$ python3 -q
>>> import numpy as np
>>> import numpy.linalg as la
>>> np.set_printoptions(precision=2, suppress=True, linewidth=120)
>>> rnd = lambda a: np.round(a, 2) + 0
>>> E = np.load("run18.npy")
>>> E
array([[-1.,  1.,  1.,  1.],
       [ 1., -1.,  1.,  1.],
       [ 1.,  1., -1.,  1.],
       [ 1.,  1.,  1., -1.]])
>>> # equal to its transpose
>>> r0 = np.array([2, 2])
>>> np.polyval(r0, E[2])
array([4., 4., 0., 4.])
>>> vals, vecs = la.eigh(E)
>>> x = np.array([4, -3, -2, -4])
>>> rnd(x @ E @ x / (x @ x)), vals[0], rnd(vals[-1])
(np.float64(-1.44), np.float64(-2.0), np.float64(2.0))
>>> (np.sign(vecs[:, -1].round(6)) == np.sign(vecs[0, -1].round(6))).astype(int)
array([1, 1, 1, 1])
>>> rnd(vecs * np.abs(vals) @ vecs.T)
array([[2., 0., 0., 0.],
       [0., 2., 0., 0.],
       [0., 0., 2., 0.],
       [0., 0., 0., 2.]])
>>> rnd(vecs * np.maximum(vals, 0) @ vecs.T)
array([[0.5, 0.5, 0.5, 0.5],
       [0.5, 0.5, 0.5, 0.5],
       [0.5, 0.5, 0.5, 0.5],
       [0.5, 0.5, 0.5, 0.5]])
>>> rnd(np.poly(E))
array([  1.,   4.,   0., -16., -16.])
>>> rnd(la.det(E[::-1]))
np.float64(-16.0)
>>> other = E / np.sqrt((E ** 2).mean(axis=1, keepdims=True))
>>> la.matrix_rank(other) == la.matrix_rank(E)
np.True_
>>> la.matrix_rank(E - E.mean(axis=1, keepdims=True))
np.int64(3)
>>> other = np.array([[-1, 0], [-2, 3]])
>>> basis = np.array([[3, 1], [0, 0]])
>>> A = np.block([[other, np.array([[0, 3], [1, 2]])], [np.zeros((2, 2)), basis]])
>>> A
array([[-1.,  0.,  0.,  3.],
       [-2.,  3.,  1.,  2.],
       [ 0.,  0.,  3.,  1.],
       [ 0.,  0.,  0.,  0.]])
>>> # rank 3
>>> np.abs(np.diag(la.qr(A)[1])) > 1e-9
array([ True,  True,  True, False])
>>> np.allclose(A[:-1].T @ la.lstsq(A[:-1].T, A[-1])[0], A[-1])
True
>>> la.lstsq(A[:-1].T, A[-1])[2]
np.int32(3)
>>> rnd(A @ la.pinv(A) @ A)
array([[-1.,  0.,  0.,  3.],
       [-2.,  3.,  1.,  2.],
       [ 0.,  0.,  3.,  1.],
       [ 0.,  0.,  0.,  0.]])
>>> r = la.matrix_rank(A)
>>> r
np.int64(3)
>>> ns = la.svd(A)[2][r:].T
>>> [int(la.matrix_rank(A[:, :j + 1])) for j in range(4)]
[1, 2, 3, 3]
>>> rnd(A @ ns)
array([[0.],
       [0.],
       [0.],
       [0.]])
>>> ns.shape
(4, 1)
>>> la.matrix_rank(A.T @ A), la.matrix_rank(A @ A.T)
(np.int64(3), np.int64(3))
>>> rnd(ns @ ns.T)
array([[ 0.74,  0.36, -0.08,  0.25],
       [ 0.36,  0.17, -0.04,  0.12],
       [-0.08, -0.04,  0.01, -0.03],
       [ 0.25,  0.12, -0.03,  0.08]])
>>> np.allclose(A @ ns, 0)
True
>>> rng = np.random.default_rng(5537)
>>> idx = rng.permutation(4)
>>> idx
array([1, 3, 0, 2])
>>> other = A[idx][:, idx]
>>> other
array([[ 3.,  2., -2.,  1.],
       [ 0.,  0.,  0.,  0.],
       [ 0.,  3., -1.,  0.],
       [ 0.,  1.,  0.,  3.]])
>>> rnd(la.det(other)), rnd(la.det(A[idx]))
(np.float64(0.0), np.float64(0.0))
